$ ipython --no-banner

In [1]: import numpy as np

In [2]: from numpy import linalg as LA

In [3]: np.set_printoptions(precision=3, suppress=True, linewidth=140, legacy="1.25")

In [4]: X = -1 * np.eye(3) + np.ones((3, 3))

In [5]: X
Out[5]: 
array([[0., 1., 1.],
       [1., 0., 1.],
       [1., 1., 0.]])

In [6]: q, vecs = LA.qr(X[:, :2])[0], LA.qr(X[:, 2:])[0]

In [7]: sv = LA.svd(q.T @ vecs, compute_uv=False)

In [8]: np.round(LA.norm(q @ q.T - vecs @ vecs.T, 2), 3)
Out[8]: 1.0

In [9]: np.degrees(np.arccos(sv.clip(0, 1)))
Out[9]: array([54.736])

In [10]: sv
Out[10]: array([0.577])

In [11]: (sv > 0.9).sum()
Out[11]: 0

In [12]: x = np.array([9, 1, 7])

In [13]: y = X @ x

In [14]: y
Out[14]: array([ 8., 16., 10.])

In [15]: LA.solve(X, y)
Out[15]: array([9., 1., 7.])

In [16]: LA.solve(X, X[:, 2])
Out[16]: array([0., 0., 1.])

In [17]: LA.solve(X, y + X[:, 1])
Out[17]: array([9., 2., 7.])

In [18]: np.round(LA.det(X), 3)
Out[18]: 2.0

In [19]: (X - X.T) / 2
Out[19]: 
array([[0., 0., 0.],
       [0., 0., 0.],
       [0., 0., 0.]])

In [20]: np.sort(np.abs(LA.eigvals(X)))
Out[20]: array([1., 1., 2.])

In [21]: np.allclose(X, X.T)
Out[21]: True

In [22]: round(np.abs(LA.eigvals(X)).max(), 3)
Out[22]: 2.0

In [23]: feats = np.array([[3, 0, 0, 0, 0, 0, 0],
    ...:     [3, 1, 0, 0, 0, 0, 0],
    ...:     [-1, 0, -1, 0, 0, 0, 0],
    ...:     [-2, -2, -2, -3, 0, 0, 0],
    ...:     [3, 3, 3, 0, 2, 0, 0],
    ...:     [2, -2, -2, 3, 0, 1, 0],
    ...:     [-1, -2, 1, 2, -1, 1, -1]])

In [24]: A2 = feats[0, 0] * feats[1:] - np.outer(feats[1:, 0], feats[0])

In [25]: A2
Out[25]: 
array([[ 0,  3,  0,  0,  0,  0,  0],
       [ 0,  0, -3,  0,  0,  0,  0],
       [ 0, -6, -6, -9,  0,  0,  0],
       [ 0,  9,  9,  0,  6,  0,  0],
       [ 0, -6, -6,  9,  0,  3,  0],
       [ 0, -6,  3,  6, -3,  3, -3]])

In [26]: feats[:, 0] / feats[0, 0]
Out[26]: array([ 1.   ,  1.   , -0.333, -0.667,  1.   ,  0.667, -0.333])

In [27]: G = A2.T @ A2

In [28]: (A2 @ A2.T).shape
Out[28]: (6, 6)

In [29]: G
Out[29]: 
array([[  0,   0,   0,   0,   0,   0,   0],
       [  0, 198, 135, -36,  72, -36,  18],
       [  0, 135, 171,  18,  45,  -9,  -9],
       [  0, -36,  18, 198, -18,  45, -18],
       [  0,  72,  45, -18,  45,  -9,   9],
       [  0, -36,  -9,  45,  -9,  18,  -9],
       [  0,  18,  -9, -18,   9,  -9,   9]])

In [30]: rng = np.random.default_rng(6751)

In [31]: A2 = G + rng.integers(-2, 3, (7, 6)) @ rng.integers(-2, 3, (6, 7))

In [32]: A2
Out[32]: 
array([[  6,   8,   3,   8,  -8,  -2,  -3],
       [  2, 199, 133, -30,  69, -35,  13],
       [ -4, 132, 172,  10,  49, -10,  -4],
       [ -1, -38,  15, 200, -16,  51, -18],
       [  3,  78,  53, -22,  44, -14,  15],
       [  2, -32,  -4,  42,  -9,  13,  -3],
       [  0,  23,  -3, -21,   2, -15,   7]])

In [33]: np.round(LA.svd(A2 - G, compute_uv=False), 3) + 0
Out[33]: array([22.255, 20.327,  7.799,  3.161,  1.306,  0.176,  0.   ])

In [34]: A2 - G
Out[34]: 
array([[ 6,  8,  3,  8, -8, -2, -3],
       [ 2,  1, -2,  6, -3,  1, -5],
       [-4, -3,  1, -8,  4, -1,  5],
       [-1, -2, -3,  2,  2,  6,  0],
       [ 3,  6,  8, -4, -1, -5,  6],
       [ 2,  4,  5, -3,  0, -5,  6],
       [ 0,  5,  6, -3, -7, -6, -2]])

In [35]: K = np.loadtxt("arr.csv", delimiter=",")

In [36]: K
Out[36]: 
array([[ -5.,   1.,  -3.,   1.,   2.],
       [-15.,  -2.,  -1.,   3.,   6.],
       [-10.,  -3.,   2.,   2.,   4.],
       [-15.,  -7.,   7.,   3.,   6.],
       [ -5.,   1.,  -3.,   1.,   2.],
       [-10.,  -3.,   2.,   2.,   4.]])

In [37]: K @ LA.pinv(K) @ K
Out[37]: 
array([[ -5.,   1.,  -3.,   1.,   2.],
       [-15.,  -2.,  -1.,   3.,   6.],
       [-10.,  -3.,   2.,   2.,   4.],
       [-15.,  -7.,   7.,   3.,   6.],
       [ -5.,   1.,  -3.,   1.,   2.],
       [-10.,  -3.,   2.,   2.,   4.]])

In [38]: LA.lstsq(K[:-1].T, K[-1])[2]
Out[38]: 2

In [39]: U, sv, Vh = LA.svd(K)

In [40]: vecs = Vh[:(sv > 1e-8).sum()]

In [41]: x = K[1] + -1 * K[0] + rng.integers(2) * np.eye(5)[2]

In [42]: x
Out[42]: array([-10.,  -3.,   2.,   2.,   4.])

In [43]: np.diag(vecs.T @ vecs)
Out[43]: array([0.818, 0.294, 0.724, 0.033, 0.131])

In [44]: np.allclose(vecs.T @ vecs @ x, x)
Out[44]: True

In [45]: u = np.array([7, 8, 1, 2])

In [46]: A = np.array([np.roll(u, i) for i in range(4)])

In [47]: A
Out[47]: 
array([[7, 8, 1, 2],
       [2, 7, 8, 1],
       [1, 2, 7, 8],
       [8, 1, 2, 7]])

In [48]: theta = np.radians(90)

In [49]: r_ = np.eye(4)

In [50]: r_[3, 3] = r_[2, 2] = np.cos(theta)

In [51]: r_[3, 2], r_[2, 3] = -np.sin(theta), np.sin(theta)

In [52]: r_.round(3) + 0
Out[52]: 
array([[ 1.,  0.,  0.,  0.],
       [ 0.,  1.,  0.,  0.],
       [ 0.,  0.,  0.,  1.],
       [ 0.,  0., -1.,  0.]])

In [53]: A2 = A @ r_.T

In [54]: round(float(LA.det(r_)), 3), np.trace(r_)
Out[54]: (1.0, 2.0)
